$ python3 -q
>>> import numpy as np
>>> np.set_printoptions(precision=2, suppress=True, linewidth=120)
>>> u = np.array([0, 3, 1, -2, 4, -3, 2])
>>> g = np.array([1, 2, 0, 2, 1, 1, 1, 0, 1, 1, 1])
>>> arr = np.outer(u, g)
>>> arr
array([[ 0,  0,  0,  0,  0,  0,  0,  0,  0,  0,  0],
       [ 3,  6,  0,  6,  3,  3,  3,  0,  3,  3,  3],
       [ 1,  2,  0,  2,  1,  1,  1,  0,  1,  1,  1],
       [-2, -4,  0, -4, -2, -2, -2,  0, -2, -2, -2],
       [ 4,  8,  0,  8,  4,  4,  4,  0,  4,  4,  4],
       [-3, -6,  0, -6, -3, -3, -3,  0, -3, -3, -3],
       [ 2,  4,  0,  4,  2,  2,  2,  0,  2,  2,  2]])
>>> rank = np.linalg.matrix_rank(arr)
>>> rank
np.int64(1)
>>> null = np.linalg.svd(arr)[2][rank:].T
>>> [int(np.linalg.matrix_rank(arr[:, :j + 1])) for j in range(11)]
[1, 1, 1, 1, 1, 1, 1, 1, 1, 1, 1]
>>> np.round(null @ null.T, 2) + 0
array([[ 0.93, -0.13,  0.  , -0.13, -0.07, -0.07, -0.07,  0.  , -0.07, -0.07, -0.07],
       [-0.13,  0.73,  0.  , -0.27, -0.13, -0.13, -0.13,  0.  , -0.13, -0.13, -0.13],
       [ 0.  ,  0.  ,  1.  ,  0.  ,  0.  ,  0.  ,  0.  ,  0.  ,  0.  ,  0.  ,  0.  ],
       [-0.13, -0.27,  0.  ,  0.73, -0.13, -0.13, -0.13,  0.  , -0.13, -0.13, -0.13],
       [-0.07, -0.13,  0.  , -0.13,  0.93, -0.07, -0.07,  0.  , -0.07, -0.07, -0.07],
       [-0.07, -0.13,  0.  , -0.13, -0.07,  0.93, -0.07,  0.  , -0.07, -0.07, -0.07],
       [-0.07, -0.13,  0.  , -0.13, -0.07, -0.07,  0.93,  0.  , -0.07, -0.07, -0.07],
       [ 0.  ,  0.  ,  0.  ,  0.  ,  0.  ,  0.  ,  0.  ,  1.  ,  0.  ,  0.  ,  0.  ],
       [-0.07, -0.13,  0.  , -0.13, -0.07, -0.07, -0.07,  0.  ,  0.93, -0.07, -0.07],
       [-0.07, -0.13,  0.  , -0.13, -0.07, -0.07, -0.07,  0.  , -0.07,  0.93, -0.07],
       [-0.07, -0.13,  0.  , -0.13, -0.07, -0.07, -0.07,  0.  , -0.07, -0.07,  0.93]])
>>> [int(np.linalg.matrix_rank(np.delete(arr, i, axis=0))) for i in range(7)]
[1, 1, 1, 1, 1, 1, 1]
>>> Uu, sig, Vh = np.linalg.svd(arr)
>>> evecs = Vh[:(sig > 1e-8).sum()]
>>> rng = np.random.default_rng(132736)
>>> vec = arr[4] + 3 * arr[3] + rng.integers(2) * np.eye(11)[6]
>>> vec
array([-2., -4.,  0., -4., -2., -2., -2.,  0., -2., -2., -2.])
>>> np.diag(evecs.T @ evecs)
array([0.07, 0.27, 0.  , 0.27, 0.07, 0.07, 0.07, 0.  , 0.07, 0.07, 0.07])
>>> np.allclose(evecs.T @ evecs @ vec, vec)
True
>>> evecs.T @ evecs
array([[0.07, 0.13, 0.  , 0.13, 0.07, 0.07, 0.07, 0.  , 0.07, 0.07, 0.07],
       [0.13, 0.27, 0.  , 0.27, 0.13, 0.13, 0.13, 0.  , 0.13, 0.13, 0.13],
       [0.  , 0.  , 0.  , 0.  , 0.  , 0.  , 0.  , 0.  , 0.  , 0.  , 0.  ],
       [0.13, 0.27, 0.  , 0.27, 0.13, 0.13, 0.13, 0.  , 0.13, 0.13, 0.13],
       [0.07, 0.13, 0.  , 0.13, 0.07, 0.07, 0.07, 0.  , 0.07, 0.07, 0.07],
       [0.07, 0.13, 0.  , 0.13, 0.07, 0.07, 0.07, 0.  , 0.07, 0.07, 0.07],
       [0.07, 0.13, 0.  , 0.13, 0.07, 0.07, 0.07, 0.  , 0.07, 0.07, 0.07],
       [0.  , 0.  , 0.  , 0.  , 0.  , 0.  , 0.  , 0.  , 0.  , 0.  , 0.  ],
       [0.07, 0.13, 0.  , 0.13, 0.07, 0.07, 0.07, 0.  , 0.07, 0.07, 0.07],
       [0.07, 0.13, 0.  , 0.13, 0.07, 0.07, 0.07, 0.  , 0.07, 0.07, 0.07],
       [0.07, 0.13, 0.  , 0.13, 0.07, 0.07, 0.07, 0.  , 0.07, 0.07, 0.07]])
>>> A = np.load("layer7.npy")
>>> A
array([[ 2., -4., -4.,  1.,  3., -1.,  0.,  0.,  0.],
       [ 0.,  2.,  2.,  5.,  4.,  4.,  0.,  0.,  0.],
       [-4., -5., -4.,  2., -4.,  1.,  0.,  0.,  0.],
       [-2.,  5., -3., -1., -1., -3.,  0.,  0.,  0.],
       [ 3., -2.,  5., -1.,  0.,  3.,  0.,  0.,  0.],
       [ 4., -2., -2.,  0.,  5., -5.,  0.,  0.,  0.],
       [ 0.,  0.,  0.,  0.,  0.,  0.,  3., -5.,  3.],
       [ 0.,  0.,  0.,  0.,  0.,  0.,  0., -3.,  3.],
       [ 0.,  0.,  0.,  0.,  0.,  0.,  0., -1.,  4.]])
>>> u = np.array([4, 0, 5, -4, 2, -2, 3, 5, 3])
>>> B = A + np.outer(u, np.eye(9)[4])
>>> np.linalg.matrix_rank(np.linalg.inv(B) - np.linalg.inv(A), tol=1e-8)
np.int64(1)
>>> B
array([[ 2., -4., -4.,  1.,  7., -1.,  0.,  0.,  0.],
       [ 0.,  2.,  2.,  5.,  4.,  4.,  0.,  0.,  0.],
       [-4., -5., -4.,  2.,  1.,  1.,  0.,  0.,  0.],
       [-2.,  5., -3., -1., -5., -3.,  0.,  0.,  0.],
       [ 3., -2.,  5., -1.,  2.,  3.,  0.,  0.,  0.],
       [ 4., -2., -2.,  0.,  3., -5.,  0.,  0.,  0.],
       [ 0.,  0.,  0.,  0.,  3.,  0.,  3., -5.,  3.],
       [ 0.,  0.,  0.,  0.,  5.,  0.,  0., -3.,  3.],
       [ 0.,  0.,  0.,  0.,  3.,  0.,  0., -1.,  4.]])
>>> labels = rng.permutation(9)
>>> labels
array([2, 1, 8, 4, 3, 6, 5, 0, 7])
>>> B = A[labels][:, labels]
>>> B
array([[-4., -5.,  0., -4.,  2.,  0.,  1., -4.,  0.],
       [ 2.,  2.,  0.,  4.,  5.,  0.,  4.,  0.,  0.],
       [ 0.,  0.,  4.,  0.,  0.,  0.,  0.,  0., -1.],
       [ 5., -2.,  0.,  0., -1.,  0.,  3.,  3.,  0.],
       [-3.,  5.,  0., -1., -1.,  0., -3., -2.,  0.],
       [ 0.,  0.,  3.,  0.,  0.,  3.,  0.,  0., -5.],
       [-2., -2.,  0.,  5.,  0.,  0., -5.,  4.,  0.],
       [-4., -4.,  0.,  3.,  1.,  0., -1.,  2.,  0.],
       [ 0.,  0.,  3.,  0.,  0.,  0.,  0.,  0., -3.]])
>>> round(float(np.linalg.det(B)), 2), round(float(np.linalg.det(A[labels])), 2)
(-122850.0, 122850.0)
>>> np.diag(B)
array([-4.,  2.,  4.,  0., -1.,  3., -5.,  2., -3.])
>>> (A != 0).astype(int)
array([[1, 1, 1, 1, 1, 1, 0, 0, 0],
       [0, 1, 1, 1, 1, 1, 0, 0, 0],
       [1, 1, 1, 1, 1, 1, 0, 0, 0],
       [1, 1, 1, 1, 1, 1, 0, 0, 0],
       [1, 1, 1, 1, 0, 1, 0, 0, 0],
       [1, 1, 1, 0, 1, 1, 0, 0, 0],
       [0, 0, 0, 0, 0, 0, 1, 1, 1],
       [0, 0, 0, 0, 0, 0, 0, 1, 1],
       [0, 0, 0, 0, 0, 0, 0, 1, 1]])
>>> X = np.load("data.npy")
>>> X
array([[-2, -2,  0, -2, -2],
       [-3, -3,  0, -3, -3],
       [-1, -1,  0, -1, -1],
       [ 3,  3,  0,  3,  3],
       [-2, -2,  0, -2, -2]])
>>> # rows 0 and 4 are equal
>>> rank = np.linalg.matrix_rank(X)
>>> rank
np.int64(1)
>>> null = np.linalg.svd(X)[2][rank:].T
>>> np.round(null @ null.T, 2) + 0
array([[ 0.75, -0.25,  0.  , -0.25, -0.25],
       [-0.25,  0.75,  0.  , -0.25, -0.25],
       [ 0.  ,  0.  ,  1.  ,  0.  ,  0.  ],
       [-0.25, -0.25,  0.  ,  0.75, -0.25],
       [-0.25, -0.25,  0.  , -0.25,  0.75]])
>>> np.linalg.matrix_rank(X.T @ X), np.linalg.matrix_rank(X @ X.T)
(np.int64(1), np.int64(1))
>>> J = np.loadtxt("x.csv", delimiter=",")
>>> J
array([[ 1.  , -2.01,  1.98,  3.01, -0.96, -1.96, -0.99,  0.98],
       [ 1.  , -2.01,  2.01,  2.98, -1.03, -2.05, -0.97,  0.98],
       [ 1.01, -2.  ,  2.02,  3.  , -0.96, -2.  , -0.98,  0.97],
       [ 1.01, -1.99,  2.  ,  3.05, -1.01, -2.02, -1.  ,  1.01],
       [ 1.04, -1.99,  2.  ,  3.02, -0.96, -1.98, -1.01,  1.04],
       [ 1.97, -1.98,  2.  ,  3.01,  2.02,  2.01,  2.01, -2.98],
       [ 2.01, -2.  ,  1.99,  3.  ,  2.05,  2.  ,  2.01, -2.96],
       [ 2.01, -2.02,  2.  ,  3.  ,  2.02,  2.01,  2.  , -3.02],
       [ 1.98, -2.  ,  1.98,  2.99,  1.99,  1.99,  2.  , -2.99],
       [ 1.96, -2.01,  2.01,  3.  ,  2.02,  1.97,  1.98, -3.01],
       [ 1.  ,  1.96,  3.01, -2.01,  1.97,  3.02, -0.99,  0.04],
       [ 1.04,  2.02,  3.01, -2.01,  2.  ,  2.99, -1.  ,  0.  ],
       [ 1.03,  2.  ,  3.  , -1.99,  2.02,  2.99, -0.98, -0.02],
       [ 0.97,  1.99,  2.99, -2.  ,  1.99,  2.96, -1.01,  0.  ],
       [ 1.  ,  2.01,  3.03, -1.97,  2.01,  3.  , -0.99,  0.  ]])
>>> vec = np.array([1, 0, 0, -2, -2, 1, 0, 2])
>>> y = J @ vec
>>> np.round(np.linalg.lstsq(J, y)[0], 2) + 0
array([ 1.,  0.,  0., -2., -2.,  1.,  0.,  2.])
>>> y
array([ -3.1 ,  -2.99,  -3.13,  -3.07,  -2.98, -12.04, -12.01, -12.06, -11.97, -12.13,   4.18,   4.05,   3.92,   3.95,
         3.92])
>>> y = y + 0.1 * rng.normal(size=15)
>>> y
array([ -2.99,  -3.02,  -3.15,  -3.01,  -2.95, -11.93, -11.95, -12.14, -11.99, -12.03,   4.25,   4.16,   3.83,   4.09,
         4.06])
>>> c, *_ = np.linalg.lstsq(J, y)
>>> c.round()
array([-1.,  0.,  0., -1., -1.,  2.,  0.,  3.])
>>> c
array([-1.18,  0.49,  0.29, -0.69, -1.43,  1.64,  0.02,  2.55])
>>> B = J + rng.integers(-2, 3, (15, 3)) @ rng.integers(-2, 3, (3, 8))
>>> B
array([[ 2.  , -3.01, -0.02, -0.99,  2.04, -2.96, -1.99,  4.98],
       [ 0.  ,  0.99,  4.01,  0.98,  0.97,  1.95,  4.03,  4.98],
       [ 0.01,  1.  ,  4.02,  1.  ,  1.04,  2.  ,  4.02,  4.97],
       [ 1.01, -2.99,  2.  ,  5.05, -2.01, -3.02, -3.  , -0.99],
       [ 1.04, -1.99,  2.  ,  7.02, -6.96, -3.98, -1.01, -6.96],
       [ 2.97, -5.98,  0.  ,  5.01,  2.02, -1.99, -4.99, -4.98],
       [ 1.01,  1.  ,  3.99,  3.  ,  1.05,  5.  ,  7.01, -2.96],
       [ 0.01, -2.02,  6.  ,  5.  ,  9.02,  7.01,  0.  ,  4.98],
       [ 1.98, -5.  ,  1.98,  6.99,  1.99, -0.01, -4.  , -4.99],
       [ 3.96,  1.99, -1.99, -5.  , -3.98, -0.03, 11.98, -7.01],
       [ 0.  ,  1.96,  5.01, -2.01,  6.97,  6.02, -1.99,  6.04],
       [ 3.04,  2.02, -0.99, -4.01, -5.  , -2.01,  1.  , -8.  ],
       [ 0.03, -1.  ,  5.  ,  4.01,  4.02,  2.99, -7.98, -0.02],
       [ 2.97, -2.01, -1.01, -2.  , -0.01, -3.04, -7.01, -4.  ],
       [-1.  ,  3.01,  7.03,  4.03,  1.01,  6.  , -0.99, -2.  ]])
>>> np.linalg.matrix_rank(B - J, tol=1e-8)
np.int64(3)
>>> np.abs(B - J).sum(axis=1)
array([17., 23., 23.,  9., 20., 22., 15., 30., 17., 40., 18., 30., 21., 28., 19.])
>>> B - J
array([[ 1., -1., -2., -4.,  3., -1., -1.,  4.],
       [-1.,  3.,  2., -2.,  2.,  4.,  5.,  4.],
       [-1.,  3.,  2., -2.,  2.,  4.,  5.,  4.],
       [ 0., -1.,  0.,  2., -1., -1., -2., -2.],
       [ 0.,  0.,  0.,  4., -6., -2.,  0., -8.],
       [ 1., -4., -2.,  2.,  0., -4., -7., -2.],
       [-1.,  3.,  2.,  0., -1.,  3.,  5.,  0.],
       [-2.,  0.,  4.,  2.,  7.,  5., -2.,  8.],
       [ 0., -3.,  0.,  4.,  0., -2., -6., -2.],
       [ 2.,  4., -4., -8., -6., -2., 10., -4.],
       [-1.,  0.,  2.,  0.,  5.,  3., -1.,  6.],
       [ 2.,  0., -4., -2., -7., -5.,  2., -8.],
       [-1., -3.,  2.,  6.,  2.,  0., -7.,  0.],
       [ 2., -4., -4.,  0., -2., -6., -6., -4.],
       [-2.,  1.,  4.,  6., -1.,  3.,  0., -2.]])
>>> P = B @ np.linalg.solve(B.T @ B, B.T)
>>> np.diag(P)
array([0.56, 0.48, 0.4 , 0.29, 0.69, 0.41, 0.49, 0.47, 0.5 , 0.7 , 0.85, 0.6 , 0.47, 0.55, 0.53])
>>> np.allclose(P @ P, P)
True
>>> np.round(np.linalg.eigvalsh(P), 2) + 0
array([0., 0., 0., 0., 0., 0., 0., 1., 1., 1., 1., 1., 1., 1., 1.])
>>> ang = np.radians(30)
>>> r_ = np.eye(8)
>>> r_[2, 2] = r_[0, 0] = np.cos(ang)
>>> r_[2, 0], r_[0, 2] = -np.sin(ang), np.sin(ang)
>>> r_
array([[ 0.87,  0.  ,  0.5 ,  0.  ,  0.  ,  0.  ,  0.  ,  0.  ],
       [ 0.  ,  1.  ,  0.  ,  0.  ,  0.  ,  0.  ,  0.  ,  0.  ],
       [-0.5 ,  0.  ,  0.87,  0.  ,  0.  ,  0.  ,  0.  ,  0.  ],
       [ 0.  ,  0.  ,  0.  ,  1.  ,  0.  ,  0.  ,  0.  ,  0.  ],
       [ 0.  ,  0.  ,  0.  ,  0.  ,  1.  ,  0.  ,  0.  ,  0.  ],
       [ 0.  ,  0.  ,  0.  ,  0.  ,  0.  ,  1.  ,  0.  ,  0.  ],
       [ 0.  ,  0.  ,  0.  ,  0.  ,  0.  ,  0.  ,  1.  ,  0.  ],
       [ 0.  ,  0.  ,  0.  ,  0.  ,  0.  ,  0.  ,  0.  ,  1.  ]])
>>> B = J @ r_.T
>>> round(np.linalg.det(r_), 2), round(np.trace(r_), 2)
(np.float64(1.0), np.float64(7.73))
>>> mat = np.load("arr.npy")
>>> mat
array([[-25.01,   5.05,  -0.87, -15.09, -11.13, -13.11,   2.99,   6.04,   6.01, -11.95],
       [  4.06,  -4.97,  -3.06,   0.09,   5.8 ,   2.08,  12.02,  -9.05,   0.99, -11.12],
       [  5.07,  -2.92,   5.07,   4.97,   4.99,   6.86,   4.92,  -0.06,   5.79,   0.05],
       [  5.97,   0.07,   0.16,   6.08,   3.02,   9.29,  15.06,  -9.13,   6.  , -11.99],
       [-17.02,   0.11,  -4.89, -13.87,  -5.06, -12.9 ,   4.08,   0.05,   0.09, -11.97],
       [ -8.04,   1.01,   1.02,  -5.95,  -3.92,  -8.03, -12.01,   8.93,  -3.04,   9.01],
       [  3.95, -15.02,  -9.94, -10.85,  12.08, -14.01,  -5.03,  -6.09, -16.  ,   1.83],
       [-13.06,   5.98,  -2.05,  -7.  ,  -9.05,  -6.97,  -1.12,   3.16,   0.9 ,  -4.83],
       [-14.17,   8.05,   2.  ,  -3.87,  -9.79,  -2.15,   3.94,   3.85,   8.  ,  -8.14],
       [  2.06,   7.86,   8.85,   9.11,  -6.07,   8.  , -11.03,  10.98,   4.96,  14.82],
       [  2.01,  -9.93, -11.11,  -9.18,   8.03,  -9.9 ,   5.16, -10.96, -11.03,  -9.15]])
>>> np.linalg.matrix_rank(mat, rtol=0.1)
np.int64(4)
>>> w1 = np.array([[1, 3],
...     [-9, -2],
...     [8, 2],
...     [-7, -5],
...     [0, 8],
...     [-7, 4],
...     [-6, 0],
...     [9, -8],
...     [-1, -6],
...     [-4, 9]])
>>> c = np.array([2, 3])
>>> H = np.maximum(mat @ w1 + c, 0)
>>> np.linalg.matrix_rank(H)
np.int64(2)
>>> (H > 0).mean(axis=0)
array([0.64, 0.36])
>>> (H > 0).astype(int)
array([[1, 0],
       [0, 1],
       [0, 1],
       [0, 0],
       [1, 0],
       [1, 0],
       [1, 1],
       [1, 0],
       [1, 0],
       [0, 0],
       [1, 1]])
>>> Z = np.array([[3, -1, -1], [-1, 0, 2]])
>>> (H @ Z).round(6).argmax(axis=1)
array([0, 2, 2, 0, 0, 0, 0, 0, 0, 0, 2])
>>> w1 @ Z
array([[  0,  -1,   5],
       [-25,   9,   5],
       [ 22,  -8,  -4],
       [-16,   7,  -3],
       [ -8,   0,  16],
       [-25,   7,  15],
       [-18,   6,   6],
       [ 35,  -9, -25],
       [  3,   1, -11],
       [-21,   4,  22]])
>>> Uu, sig, Vh = np.linalg.svd(mat)
>>> sig
array([57.65, 51.83, 41.28,  9.17,  0.46,  0.31,  0.2 ,  0.15,  0.1 ,  0.05])
>>> B = Uu[:, :4] @ np.diag(sig[:4]) @ Vh[:4]
>>> round(float(np.abs(mat - B).max()), 2)
0.18
>>> round(float(np.linalg.norm(mat - B) / np.linalg.norm(mat)), 2)
0.01
>>> W0 = np.load("block6.npy")
>>> W0.round(2) + 0
array([[ 0.23,  0.18,  0.03, -0.13, -0.08,  0.23,  0.08, -0.13, -0.03, -0.13, -0.18],
       [ 0.18,  0.14,  0.02, -0.1 , -0.06,  0.18,  0.06, -0.1 , -0.02, -0.1 , -0.14],
       [ 0.03,  0.02,  0.  , -0.01, -0.01,  0.03,  0.01, -0.01,  0.  , -0.01, -0.02],
       [-0.13, -0.1 , -0.01,  0.07,  0.04, -0.13, -0.04,  0.07,  0.01,  0.07,  0.1 ],
       [-0.08, -0.06, -0.01,  0.04,  0.03, -0.08, -0.03,  0.04,  0.01,  0.04,  0.06],
       [ 0.23,  0.18,  0.03, -0.13, -0.08,  0.23,  0.08, -0.13, -0.03, -0.13, -0.18],
       [ 0.08,  0.06,  0.01, -0.04, -0.03,  0.08,  0.03, -0.04, -0.01, -0.04, -0.06],
       [-0.13, -0.1 , -0.01,  0.07,  0.04, -0.13, -0.04,  0.07,  0.01,  0.07,  0.1 ],
       [-0.03, -0.02,  0.  ,  0.01,  0.01, -0.03, -0.01,  0.01,  0.  ,  0.01,  0.02],
       [-0.13, -0.1 , -0.01,  0.07,  0.04, -0.13, -0.04,  0.07,  0.01,  0.07,  0.1 ],
       [-0.18, -0.14, -0.02,  0.1 ,  0.06, -0.18, -0.06,  0.1 ,  0.02,  0.1 ,  0.14]])
>>> evals, evecs = np.linalg.eigh(W0)
>>> vec = np.array([2, -3, 0, -3, -3, -1, -1, 3, 0, 2, 2])
>>> round(np.abs(W0).sum(axis=1).max(), 2), np.round(np.abs(evals).max(), 2)
(np.float64(1.39), np.float64(1.0))
>>> (np.sign(evecs[:, -1].round(6)) == np.sign(evecs[0, -1].round(6))).astype(int)
array([1, 1, 1, 0, 0, 1, 1, 0, 0, 0, 0])
>>> np.round(evecs * np.abs(evals) @ evecs.T, 2) + 0
array([[ 0.23,  0.18,  0.03, -0.13, -0.08,  0.23,  0.08, -0.13, -0.03, -0.13, -0.18],
       [ 0.18,  0.14,  0.02, -0.1 , -0.06,  0.18,  0.06, -0.1 , -0.02, -0.1 , -0.14],
       [ 0.03,  0.02,  0.  , -0.01, -0.01,  0.03,  0.01, -0.01,  0.  , -0.01, -0.02],
       [-0.13, -0.1 , -0.01,  0.07,  0.04, -0.13, -0.04,  0.07,  0.01,  0.07,  0.1 ],
       [-0.08, -0.06, -0.01,  0.04,  0.03, -0.08, -0.03,  0.04,  0.01,  0.04,  0.06],
       [ 0.23,  0.18,  0.03, -0.13, -0.08,  0.23,  0.08, -0.13, -0.03, -0.13, -0.18],
       [ 0.08,  0.06,  0.01, -0.04, -0.03,  0.08,  0.03, -0.04, -0.01, -0.04, -0.06],
       [-0.13, -0.1 , -0.01,  0.07,  0.04, -0.13, -0.04,  0.07,  0.01,  0.07,  0.1 ],
       [-0.03, -0.02,  0.  ,  0.01,  0.01, -0.03, -0.01,  0.01,  0.  ,  0.01,  0.02],
       [-0.13, -0.1 , -0.01,  0.07,  0.04, -0.13, -0.04,  0.07,  0.01,  0.07,  0.1 ],
       [-0.18, -0.14, -0.02,  0.1 ,  0.06, -0.18, -0.06,  0.1 ,  0.02,  0.1 ,  0.14]])
